$ ipython --no-banner

In [1]: import numpy as np

In [2]: np.set_printoptions(precision=2, suppress=True, linewidth=100, legacy="1.25")

In [3]: rd = lambda a: np.round(a, 2) + 0

In [4]: X = np.loadtxt("mat.csv", delimiter=",")

In [5]: print(X)
[[1. 0. 0.]
 [0. 0. 0.]
 [0. 0. 1.]]

In [6]: # projection: eigenvalues are 0 or 1

In [7]: proj = np.triu(np.array([[3, 5, 7], [-8, 8, -4], [-3, 3, 7]]), 1) + np.eye(3)

In [8]: B = proj @ X @ np.linalg.inv(proj)

In [9]: print(rd(np.linalg.det(B)))
0.0

In [10]: print(proj @ X - X @ proj)
[[ 0. -5.  0.]
 [ 0.  0. -4.]
 [ 0.  0.  0.]]

In [11]: print(np.poly(B))
[ 1. -2.  1.  0.]

In [12]: print(np.einsum("ij,ji->", X, X))
2.0

In [13]: print(rd(np.linalg.det(2 * X)), rd(np.linalg.det(X)))
0.0 0.0

In [14]: print(np.kron(np.eye(2, dtype=int), X))
[[1. 0. 0. 0. 0. 0.]
 [0. 0. 0. 0. 0. 0.]
 [0. 0. 1. 0. 0. 0.]
 [0. 0. 0. 1. 0. 0.]
 [0. 0. 0. 0. 0. 0.]
 [0. 0. 0. 0. 0. 1.]]

In [15]: B = np.array([[2, -1, -2], [-1, -2, -2], [0, 1, 1]])

In [16]: print(np.vstack([X, B.T]).shape)
(6, 3)

In [17]: print(B.T @ X.T)
[[ 2.  0.  0.]
 [-1.  0.  1.]
 [-2.  0.  1.]]

In [18]: print(np.einsum("ik,kj->ij", X, B))
[[ 2. -1. -2.]
 [ 0.  0.  0.]
 [ 0.  1.  1.]]

In [19]: print(np.einsum("ij,ij->i", X, X))
[1. 0. 1.]

In [20]: r = np.linalg.matrix_rank(X)

In [21]: print(r)
2

In [22]: null = np.linalg.svd(X)[2][r:].T

In [23]: print([int(np.linalg.matrix_rank(X[:, :j + 1])) for j in range(3)])
[1, 1, 2]

In [24]: print([int(np.linalg.matrix_rank(X[:i])) for i in range(1, len(X) + 1)])
[1, 1, 2]

In [25]: print((np.linalg.matrix_power((X != 0) + (X.T != 0) + np.eye(3), 3) > 0).astype(int))
[[1 0 0]
 [0 1 0]
 [0 0 1]]

In [26]: print(np.flatnonzero(np.linalg.matrix_power((X != 0) + (X.T != 0) + np.eye(3), 3)[1]))
[1]

In [27]: W0 = np.load("layer5.npy")

In [28]: print(W0)
[[ 9  4 -3 -2  2 -1  0 -5  0]
 [-4  9  5 -2 -4  1  0  3 -1]
 [ 1 -3  7  3  3 -4 -4 -3  0]
 [-3 -1  5  7 -2 -3 -4  0 -4]
 [-4  3 -1  0  4  0 -1 -1 -4]
 [-2  0 -3  4 -2  7  5  4 -5]
 [ 3 -2  0 -3 -4  2 19 -1  1]
 [-3  1  1 -1  4 -1 -5 -4 -5]
 [ 4  0  1 -1 -1  0  3  4 12]]

In [29]: C2 = W0.T @ W0

In [30]: print(np.trace(C2), (W0 ** 2).sum())
1436 1436

In [31]: print(np.allclose(C2, C2.T))
True

In [32]: print(np.linalg.matrix_rank(C2))
9

In [33]: print(W0 @ W0)
[[  77   84  -42  -48  -13   11   38  -10   26]
 [ -60   43   85   -7  -30    3  -21   24  -17]
 [  12  -33   52   45   53  -74 -124  -38   10]
 [ -53  -41   81   76   17  -68 -149  -25  -56]
 [ -81   27   11    7   -3   10  -26   17  -63]
 [ -56  -15  -15   37  -42   57   93    8 -118]
 [ 120  -54  -36  -72  -81   57  395  -20   56]
 [ -64   13    6   20   22  -10  -99    8  -53]
 [  89    9    7  -37    1   -3   74    7  135]]

In [34]: print(rd(np.abs(np.linalg.eigvals(W0)).max()))
22.47

In [35]: assert W0 == W0.T
---------------------------------------------------------------------------
ValueError                                Traceback (most recent call last)
Cell In[35], line 1
----> 1 assert W0 == W0.T

ValueError: The truth value of an array with more than one element is ambiguous. Use a.any() or a.all()

In [36]: print(np.allclose(W0, W0.T))
False

In [37]: print(rd(np.sort(np.abs(np.linalg.eigvals(W0)))))
[ 1.91  5.25  5.25  5.31  5.91 10.59 10.59 11.89 22.47]

In [38]: np.linalg.determinant(W0)
---------------------------------------------------------------------------
AttributeError                            Traceback (most recent call last)
Cell In[38], line 1
----> 1 np.linalg.determinant(W0)

AttributeError: module 'numpy.linalg' has no attribute 'determinant'

In [39]: vec = np.array([2, 6, 6, 6, 6, 9, -5, -1, 9])

In [40]: rhs = W0 @ vec

In [41]: c, lr = np.zeros(9), 1 / np.linalg.norm(W0, 2) ** 2

In [42]: for i in range(10):
    ...:     c -= lr * W0.T @ (W0 @ c - rhs)
    ...:     if i % 2 == 0: print(i, round(np.linalg.norm(W0 @ c - rhs), 2))
    ...: 
0 100.29
2 66.18
4 54.79
6 49.14
8 45.24

In [43]: print(rd(np.linalg.cond(W0)))
35.74

In [44]: print(np.unravel_index(np.abs(W0).argmax(), W0.shape))
(6, 6)

In [45]: np.linalg.rank(W0)
---------------------------------------------------------------------------
AttributeError                            Traceback (most recent call last)
Cell In[45], line 1
----> 1 np.linalg.rank(W0)

AttributeError: module 'numpy.linalg' has no attribute 'rank'

In [46]: print(np.diff(W0, axis=0))
[[-13   5   8   0  -6   2   0   8  -1]
 [  5 -12   2   5   7  -5  -4  -6   1]
 [ -4   2  -2   4  -5   1   0   3  -4]
 [ -1   4  -6  -7   6   3   3  -1   0]
 [  2  -3  -2   4  -6   7   6   5  -1]
 [  5  -2   3  -7  -2  -5  14  -5   6]
 [ -6   3   1   2   8  -3 -24  -3  -6]
 [  7  -1   0   0  -5   1   8   8  17]]

In [47]: print(rd(np.linalg.svd(W0, compute_uv=False)))
[24.55 16.99 13.85 12.4  10.76  7.45  4.39  2.86  0.69]

In [48]: print(np.count_nonzero(W0))
70

In [49]: np.zeros(9, 9)
---------------------------------------------------------------------------
TypeError                                 Traceback (most recent call last)
Cell In[49], line 1
----> 1 np.zeros(9, 9)

TypeError: Cannot interpret '9' as a data type

In [50]: W0[:, 9]
---------------------------------------------------------------------------
IndexError                                Traceback (most recent call last)
Cell In[50], line 1
----> 1 W0[:, 9]

IndexError: index 9 is out of bounds for axis 1 with size 9

In [51]: print(W0.sum(axis=1))
[  4   7   0  -5  -4   8  15 -13  22]
